% ipython --no-banner

In [1]: import numpy as np

In [2]: np.set_printoptions(precision=2, suppress=True, linewidth=100)

In [3]: M2 = np.array([[1, 1, -4, -1, -4, 8, 0, -8, -9, 8, 5, 0, -6],
   ...:     [5, -1, 2, 1, -9, 9, 5, 1, 9, -6, -2, -5, 7],
   ...:     [2, 2, -7, 2, 3, -6, 7, 9, 2, 0, 2, -1, 4],
   ...:     [-3, -9, -5, -3, 6, 2, -8, -8, 4, 7, 2, -1, -2],
   ...:     [-2, 0, -3, 6, -2, -1, 0, -6, -4, -8, 4, 4, -5],
   ...:     [-2, -3, 0, 5, -6, -6, 8, 7, 6, 6, 0, -5, 5],
   ...:     [8, -6, -1, -7, -3, -5, -3, -3, -6, 2, -7, 5, 5],
   ...:     [0, 6, -1, 3, -5, -1, -3, 2, 1, 5, -6, -4, 1],
   ...:     [9, -2, 6, -8, 3, 7, 7, 2, 9, -3, 0, -9, 5],
   ...:     [0, 9, 3, 9, 4, 0, 7, -5, -7, 2, -5, -9, 0],
   ...:     [-7, -6, -6, 6, -7, 3, -7, -6, 0, -7, 1, 8, -6],
   ...:     [5, -9, -3, 8, -2, 9, -7, 9, 5, -4, 5, 5, 5],
   ...:     [-5, 6, 7, 5, -5, 7, 9, 7, 0, 0, 0, -5, 4]])

In [4]: m1 = np.triu(M2)

In [5]: print(m1)
[[ 1  1 -4 -1 -4  8  0 -8 -9  8  5  0 -6]
 [ 0 -1  2  1 -9  9  5  1  9 -6 -2 -5  7]
 [ 0  0 -7  2  3 -6  7  9  2  0  2 -1  4]
 [ 0  0  0 -3  6  2 -8 -8  4  7  2 -1 -2]
 [ 0  0  0  0 -2 -1  0 -6 -4 -8  4  4 -5]
 [ 0  0  0  0  0 -6  8  7  6  6  0 -5  5]
 [ 0  0  0  0  0  0 -3 -3 -6  2 -7  5  5]
 [ 0  0  0  0  0  0  0  2  1  5 -6 -4  1]
 [ 0  0  0  0  0  0  0  0  9 -3  0 -9  5]
 [ 0  0  0  0  0  0  0  0  0  2 -5 -9  0]
 [ 0  0  0  0  0  0  0  0  0  0  1  8 -6]
 [ 0  0  0  0  0  0  0  0  0  0  0  5  5]
 [ 0  0  0  0  0  0  0  0  0  0  0  0  4]]

In [6]: r0 = np.array([3, 0, 1])

In [7]: print(np.convolve(m1[12], r0))
[ 0  0  0  0  0  0  0  0  0  0  0  0 12  0  4]

In [8]: print(np.sort(np.abs(np.linalg.eigvals(m1))))
[1. 1. 1. 2. 2. 2. 3. 3. 4. 5. 6. 7. 9.]

In [9]: print(round(float(np.abs(np.linalg.eigvals(m1)).max()), 2))
9.0

In [10]: print(round(np.linalg.det(m1), 2))
544320.0

In [11]: print(np.trace(m1))
2

In [12]: print(np.allclose(m1 @ m1.T, m1.T @ m1))
False

In [13]: M2 = np.array([[2, 0, 3, 2, 3, 3, 0, 3, 3, 1, 3, 1],
    ...:     [2, 1, 3, 0, 0, 3, 3, 1, 2, 2, 2, 3],
    ...:     [3, 2, 1, 0, 0, 2, 0, 0, 1, 2, 2, 2],
    ...:     [3, 3, 2, 3, 2, 0, 0, 2, 3, 1, 2, 0],
    ...:     [3, 3, 0, 0, 1, 0, 1, 0, 0, 0, 2, 1],
    ...:     [3, 1, 2, 3, 2, 3, 0, 0, 3, 2, 0, 2],
    ...:     [3, 0, 0, 1, 0, 0, 1, 3, 3, 1, 2, 0],
    ...:     [3, 1, 2, 1, 3, 3, 3, 0, 0, 3, 3, 0],
    ...:     [0, 0, 3, 2, 1, 2, 0, 2, 1, 2, 2, 0],
    ...:     [2, 0, 1, 3, 1, 1, 3, 3, 2, 1, 1, 1],
    ...:     [0, 0, 0, 3, 3, 2, 1, 3, 3, 1, 0, 2],
    ...:     [2, 1, 3, 2, 1, 2, 1, 1, 2, 3, 1, 2]])

In [14]: arr = M2 - M2.T

In [15]: print(arr)
[[ 0 -2  0 -1  0  0 -3  0  3 -1  3 -1]
 [ 2  0  1 -3 -3  2  3  0  2  2  2  2]
 [ 0 -1  0 -2  0  0  0 -2 -2  1  2 -1]
 [ 1  3  2  0  2 -3 -1  1  1 -2 -1 -2]
 [ 0  3  0 -2  0 -2  1 -3 -1 -1 -1  0]
 [ 0 -2  0  3  2  0  0 -3  1  1 -2  0]
 [ 3 -3  0  1 -1  0  0  0  3 -2  1 -1]
 [ 0  0  2 -1  3  3  0  0 -2  0  0 -1]
 [-3 -2  2 -1  1 -1 -3  2  0  0 -1 -2]
 [ 1 -2 -1  2  1 -1  2  0  0  0  0 -2]
 [-3 -2 -2  1  1  2 -1  0  1  0  0  1]
 [ 1 -2  1  2  0  0  1  1  2  2 -1  0]]

In [16]: vec = np.array([1, 4, 2, 1, 1, 1, 2, 2, 3, 2, 4, 0])

In [17]: rhs = arr @ vec

In [18]: c, lr = np.zeros(12), 1 / np.linalg.norm(arr, 2) ** 2

In [19]: for i in range(3):
    ...:     c -= lr * arr.T @ (arr @ c - rhs)
    ...:     if i % 1 == 0: print(i, round(np.linalg.norm(arr @ c - rhs), 2))
    ...: 
0 17.92
1 14.07
2 11.96

In [20]: print(c)
[ 2.07  1.52  1.31 -0.88 -0.66  0.59  1.23  1.5   1.48  0.38  0.98  0.53]

In [21]: print(round(float(np.linalg.cond(arr)), 2))
74.64
